% python3 -q
>>> import numpy as np
>>> np.set_printoptions(suppress=True, linewidth=160)
>>> mat = np.loadtxt("a.csv", delimiter=",")
>>> mat
array([[-0.02, -0.04,  0.25],
       [-0.79, -0.97,  0.96],
       [ 0.35,  0.62, -0.78],
       [-0.56, -0.86,  0.93],
       [-0.06, -0.12,  0.65],
       [-0.08, -0.16,  0.  ],
       [-0.2 , -0.38,  0.25],
       [-0.29, -0.54,  0.57],
       [ 0.4 ,  0.69,  0.  ],
       [ 0.54,  0.83, -0.82],
       [ 0.22,  0.41,  0.  ],
       [ 0.76,  0.96, -0.96],
       [-0.14, -0.27,  0.57],
       [ 0.79,  0.97, -0.89],
       [ 0.24,  0.45, -0.25],
       [ 0.91,  1.  , -1.  ],
       [ 0.95,  1.  , -1.  ],
       [ 0.31,  0.56, -0.65],
       [-0.55, -0.85,  0.89],
       [-0.69, -0.93,  0.93],
       [-0.77, -0.97,  0.89],
       [ 0.14,  0.27, -0.48]])
>>> idx = mat[:, 1] > np.median(mat[:, 1])
>>> u = mat[idx].mean(axis=0) - mat[~idx].mean(axis=0)
>>> idx.astype(int)
array([0, 0, 1, 0, 0, 0, 0, 0, 1, 1, 1, 1, 0, 1, 1, 1, 1, 1, 0, 0, 0, 1])
>>> (((mat - mat.mean(axis=0)) @ u > 0) == idx).mean()
np.float64(1.0)
>>> J = np.array([[0, -3, 0, -3], [2, -3, 2, -3], [0, -3, 0, -3], [2, -3, 2, -3]])
>>> U, sig, Vt = np.linalg.svd(J)
>>> np.argmax(sig[:-1] / (sig[1:] + 1e-6)) + 1
np.int64(2)
>>> other = U[:, :2] @ np.diag(sig[:2]) @ Vt[:2]
>>> round(np.abs(J - other).max(), 2)
np.float64(0.0)
>>> np.linalg.matrix_rank(other)
np.int64(2)
>>> round(float(np.linalg.norm(J - other) / np.linalg.norm(J)), 2)
0.0
>>> np.round(np.linalg.norm(J - other, 2), 2), np.round(sig[2], 2)
(np.float64(0.0), np.float64(0.0))
>>> W0 = np.load("out10.npy")
>>> W0
array([[-1,  0,  1],
       [ 2,  3,  4],
       [ 5,  6,  7]])
>>> U, sig, Vt = np.linalg.svd(W0)
>>> evecs = Vt[:(sig > 1e-8).sum()]
>>> rng = np.random.default_rng(9517)
>>> x0 = W0[1] + 2 * W0[0] + rng.integers(2) * np.eye(3)[0]
>>> x0
array([0., 3., 6.])
>>> np.linalg.matrix_rank(np.vstack([W0, x0]))
np.int64(2)
>>> round(float(np.linalg.norm(x0 - evecs.T @ evecs @ x0)), 2)
0.0
>>> np.round(evecs.T @ evecs, 2)
array([[ 0.83,  0.33, -0.17],
       [ 0.33,  0.33,  0.33],
       [-0.17,  0.33,  0.83]])
>>> np.round(np.diag(evecs.T @ evecs), 2)
array([0.83, 0.33, 0.83])
>>> np.allclose(evecs.T @ evecs @ x0, x0)
True
